$ ipython --no-banner

In [1]: import numpy as np

In [2]: import numpy.linalg as la

In [3]: np.set_printoptions(precision=2, suppress=True, linewidth=100, legacy="1.25")

In [4]: Y = np.array([[-2, 2, 2, 1, 2, 0, 1, 2, 0, 0],
   ...:     [2, 1, -1, 0, 0, -2, 2, 2, 2, -2],
   ...:     [0, 1, 1, -1, -1, 1, 1, -2, 1, 0]])

In [5]: feats = Y.T @ Y

In [6]: print(feats)
[[ 8 -2 -6 -2 -4 -4  2  0  4 -4]
 [-2  6  4  1  3 -1  5  4  3 -2]
 [-6  4  6  1  3  3  1  0 -1  2]
 [-2  1  1  2  3 -1  0  4 -1  0]
 [-4  3  3  3  5 -1  1  6 -1  0]
 [-4 -1  3 -1 -1  5 -3 -6 -3  4]
 [ 2  5  1  0  1 -3  6  4  5 -4]
 [ 0  4  0  4  6 -6  4 12  2 -4]
 [ 4  3 -1 -1 -1 -3  5  2  5 -4]
 [-4 -2  2  0  0  4 -4 -4 -4  4]]

In [7]: print(feats @ feats)
[[ 176  -32 -128  -40  -80  -96   56   16   96  -96]
 [ -32  121   65   39   83  -51  105  134   61  -56]
 [-128   65  113   31   71   57    1   14  -39   48]
 [ -40   39   31   37   61  -21   19   82   -5   -8]
 [ -80   83   71   61  107  -27   43  134   -3  -12]
 [ -96  -51   57  -21  -27  123  -99 -150  -93  108]
 [  56  105    1   19   43  -99  133  142  109 -104]
 [  16  134   14   82  134 -150  142  284   90 -120]
 [  96   61  -39   -5   -3  -93  109   90  107 -100]
 [ -96  -56   48   -8  -12  108 -104 -120 -100  104]]

In [8]: print(np.allclose(feats, feats.T))
True

In [9]: print(np.allclose(feats @ feats.T, feats.T @ feats))
True

In [10]: la.determinant(feats)
AttributeError: module 'numpy.linalg' has no attribute 'determinant'


In [11]: feats.inv()
AttributeError: 'numpy.ndarray' object has no attribute 'inv'


In [12]: print((feats + feats.T) / 2)
[[ 8. -2. -6. -2. -4. -4.  2.  0.  4. -4.]
 [-2.  6.  4.  1.  3. -1.  5.  4.  3. -2.]
 [-6.  4.  6.  1.  3.  3.  1.  0. -1.  2.]
 [-2.  1.  1.  2.  3. -1.  0.  4. -1.  0.]
 [-4.  3.  3.  3.  5. -1.  1.  6. -1.  0.]
 [-4. -1.  3. -1. -1.  5. -3. -6. -3.  4.]
 [ 2.  5.  1.  0.  1. -3.  6.  4.  5. -4.]
 [ 0.  4.  0.  4.  6. -6.  4. 12.  2. -4.]
 [ 4.  3. -1. -1. -1. -3.  5.  2.  5. -4.]
 [-4. -2.  2.  0.  0.  4. -4. -4. -4.  4.]]

In [13]: ev, evecs = la.eigh(feats)

In [14]: print(np.abs(evecs[:, -1]))
[0.19 0.3  0.05 0.11 0.19 0.38 0.39 0.56 0.31 0.35]

In [15]: print(np.round(la.eigvalsh(feats @ feats), 2) + 0)
[  0.     0.     0.     0.     0.     0.     0.   109.68 452.56 742.76]

In [16]: print(np.unique(ev.round(6) + 0, return_counts=True)[1])
[7 1 1 1]

In [17]: print(la.eigvalsh(feats + -3 * np.eye(10)))
[-3.   -3.   -3.   -3.   -3.   -3.   -3.    7.47 18.27 24.25]

In [18]: print(np.round(evecs.T @ evecs, 2) + 0)
[[1. 0. 0. 0. 0. 0. 0. 0. 0. 0.]
 [0. 1. 0. 0. 0. 0. 0. 0. 0. 0.]
 [0. 0. 1. 0. 0. 0. 0. 0. 0. 0.]
 [0. 0. 0. 1. 0. 0. 0. 0. 0. 0.]
 [0. 0. 0. 0. 1. 0. 0. 0. 0. 0.]
 [0. 0. 0. 0. 0. 1. 0. 0. 0. 0.]
 [0. 0. 0. 0. 0. 0. 1. 0. 0. 0.]
 [0. 0. 0. 0. 0. 0. 0. 1. 0. 0.]
 [0. 0. 0. 0. 0. 0. 0. 0. 1. 0.]
 [0. 0. 0. 0. 0. 0. 0. 0. 0. 1.]]

In [19]: print(np.allclose(feats[:-1].T @ la.lstsq(feats[:-1].T, feats[-1])[0], feats[-1]))
True

In [20]: print(la.lstsq(feats[:-1].T, feats[-1])[2])
3

In [21]: print(np.unravel_index(np.abs(feats).argmax(), feats.shape))
(7, 7)

In [22]: print(la.matrix_rank(feats))
3

In [23]: print(feats.sum(axis=0))
[-8 21 13  7 15 -7 17 22  9 -8]

In [24]: print(feats.shape)
(10, 10)

In [25]: X = np.loadtxt("dump.csv", delimiter=",")

In [26]: print(X)
[[  1.4  -1.   -2.6   0.5  -2.1]
 [  0.5   0.4   0.   -0.2  -0.5]
 [ -0.2   0.9  -1.1  -0.6  -0.6]
 [  0.6  -0.1  -1.7   2.4  -1.5]
 [  1.    5.   12.  -11.   23. ]
 [ -2.2   0.4  -0.4   0.3   0.2]
 [ -1.4   1.4   0.1  -0.5  -1.4]
 [ -0.4   1.   -0.8   0.9  -0.1]
 [ -0.4   2.    1.3   0.    0.6]
 [  0.    0.9   0.1  -0.2   0.7]
 [ -0.7  -0.2   0.4  -0.7   1.8]
 [  1.6   0.2   0.8  -1.2  -0.1]
 [ -0.2   0.7  -0.3  -2.1  -1.3]
 [ -1.7  -0.6   2.9   1.4   0.7]
 [ -0.7   0.6  -0.1   0.9   2. ]
 [  1.5   0.7  -0.1  -1.3   0.7]]

In [27]: cent = X[[2, 9]].astype(float)

In [28]: for _ in range(4):
    ...:     idx = la.norm(X[:, None] - cent, axis=-1).argmin(axis=1)
    ...:     cent = np.array([X[idx == j].mean(axis=0) for j in range(2)])
    ...: 

In [29]: print(idx)
[0 0 0 0 1 0 0 0 0 0 0 0 0 0 0 0]

In [30]: print(cent)
[[ -0.15   0.49  -0.1   -0.03  -0.06]
 [  1.     5.    12.   -11.    23.  ]]

In [31]: Y = np.array([[1, 1], [-3, -1]])

In [32]: cent = np.array([[-4, 3, 8], [5, -7, -8], [-1, -4, -9]])

In [33]: arr = np.kron(Y, cent)

In [34]: print(arr)
[[ -4   3   8  -4   3   8]
 [  5  -7  -8   5  -7  -8]
 [ -1  -4  -9  -1  -4  -9]
 [ 12  -9 -24   4  -3  -8]
 [-15  21  24  -5   7   8]
 [  3  12  27   1   4   9]]

In [35]: print((arr + arr.T) / 2)
[[ -4.    4.    3.5   4.   -6.    5.5]
 [  4.   -7.   -6.   -2.    7.    2. ]
 [  3.5  -6.   -9.  -12.5  10.    9. ]
 [  4.   -2.  -12.5   4.   -4.   -3.5]
 [ -6.    7.   10.   -4.    7.    6. ]
 [  5.5   2.    9.   -3.5   6.    9. ]]

In [36]: print(la.matrix_power(arr, 4))
[[  17920  -62172 -109216       0       0       0]
 [ -27076   90076  159136       0       0       0]
 [ -15052   50864   88676       0       0       0]
 [      0       0       0   17920  -62172 -109216]
 [      0       0       0  -27076   90076  159136]
 [      0       0       0  -15052   50864   88676]]

In [37]: print(np.round(la.det(arr), 2))
262088.0

In [38]: print(np.allclose(arr @ arr.T, arr.T @ arr))
False

In [39]: print(np.trace(arr))
0

In [40]: print(arr @ arr)
[[ -46  130  256    0    0    0]
 [  94 -192 -336    0    0    0]
 [  14 -122 -210    0    0    0]
 [   0    0    0  -46  130  256]
 [   0    0    0   94 -192 -336]
 [   0    0    0   14 -122 -210]]

In [41]: theta = np.radians(135)

In [42]: Rm = np.eye(6)

In [43]: Rm[4, 4] = Rm[2, 2] = np.cos(theta)

In [44]: Rm[4, 2], Rm[2, 4] = -np.sin(theta), np.sin(theta)

In [45]: print(Rm)
[[ 1.    0.    0.    0.    0.    0.  ]
 [ 0.    1.    0.    0.    0.    0.  ]
 [ 0.    0.   -0.71  0.    0.71  0.  ]
 [ 0.    0.    0.    1.    0.    0.  ]
 [ 0.    0.   -0.71  0.   -0.71  0.  ]
 [ 0.    0.    0.    0.    0.    1.  ]]

In [46]: Y = arr @ Rm.T

In [47]: print(Y)
[[ -4.     3.    -3.54  -4.    -7.78   8.  ]
 [  5.    -7.     0.71   5.    10.61  -8.  ]
 [ -1.    -4.     3.54  -1.     9.19  -9.  ]
 [ 12.    -9.    14.85   4.    19.09  -8.  ]
 [-15.    21.   -12.02  -5.   -21.92   8.  ]
 [  3.    12.   -16.26   1.   -21.92   9.  ]]

In [48]: print(la.svd(arr, compute_uv=False), la.svd(Y, compute_uv=False))
[58.97 15.88 10.12  7.69  2.72  1.32] [58.97 15.88 10.12  7.69  2.72  1.32]

In [49]: print(np.allclose(arr @ arr.T, Y @ Y.T))
True

In [50]: m1 = np.loadtxt("block12.csv", delimiter=",")

In [51]: print(m1)
[[  2.05 -34.87 -26.07  11.87  13.9  -12.03  18.89  -2.88 -22.84  32.14  22.79]
 [ -3.02 -19.01 -14.88   2.79   5.06  -7.98  10.96  -7.   -10.    18.98  10.06]
 [ 16.02  -9.9   -1.    21.05  13.04   5.98   1.94  17.84 -12.89   0.77   9.92]
 [ -1.9    2.98 -13.82  -3.8   10.04  -4.07  -2.87   3.04 -17.02  24.03   9.07]
 [  0.15 -16.93  -7.86  11.94   5.15  -0.09   8.1   -4.91  -5.96  12.99   0.98]
 [  5.02   1.09 -19.08   7.03  21.03  -0.12  -5.06  13.21 -29.88  35.13  13.92]]

In [52]: Y = m1 / np.sqrt((m1 ** 2).mean(axis=1, keepdims=True))

In [53]: print(Y[3])
[-0.17  0.27 -1.27 -0.35  0.92 -0.37 -0.26  0.28 -1.56  2.21  0.83]
